$ ipython --no-banner

In [1]: import numpy as np

In [2]: from numpy import linalg as LA

In [3]: np.set_printoptions(suppress=True, linewidth=140)

In [4]: E = np.load("arr.npy")

In [5]: E
Out[5]: 
array([[0, 0, 1, 2],
       [1, 1, 2, 1],
       [2, 1, 2, 2],
       [0, 1, 2, 1]])

In [6]: proj = np.triu(np.array([[2, 0, 2, 0], [0, 1, 2, 1], [0, 0, 0, 2], [0, 1, 0, 2]]), 1) + np.eye(4)

In [7]: M2 = proj @ E @ LA.inv(proj)

In [8]: M2
Out[8]: 
array([[  4.,   2.,  -7.,  18.],
       [  5.,   4., -10.,  22.],
       [  2.,   3.,  -4.,   9.],
       [  0.,   1.,   0.,   0.]])

In [9]: LA.matrix_rank(M2)
Out[9]: np.int64(4)

In [10]: np.round(np.poly(M2), 1)
Out[10]: array([ 1., -4., -4., -7., -1.])

In [11]: proj @ E - E @ proj
Out[11]: 
array([[ 4.,  2.,  4.,  2.],
       [ 4.,  3.,  2.,  0.],
       [ 0.,  2., -2., -3.],
       [ 0.,  0., -2., -5.]])

In [12]: np.round(LA.det(M2), 1)
Out[12]: np.float64(-1.0)

In [13]: LA.cond(E) > 100
Out[13]: np.False_

In [14]: np.round(np.abs(LA.svd(E)[2][-1]), 1)
Out[14]: array([0.1, 0.8, 0.5, 0.2])

In [15]: round(np.log10(LA.cond(E)))
Out[15]: 2

In [16]: M2 = np.array([[2, -1], [-1, 0], [-3, -2], [-3, 0]])

In [17]: np.einsum("ik,kj->ji", E, M2)
Out[17]: 
array([[ -9,  -8,  -9, -10],
       [ -2,  -5,  -6,  -4]])

In [18]: np.einsum("ij->j", E)
Out[18]: array([3, 3, 7, 6])

In [19]: LA.matrix_rank(np.vstack([E, M2.T]))
Out[19]: np.int64(4)

In [20]: LA.matrix_rank(E @ M2)
Out[20]: np.int64(2)
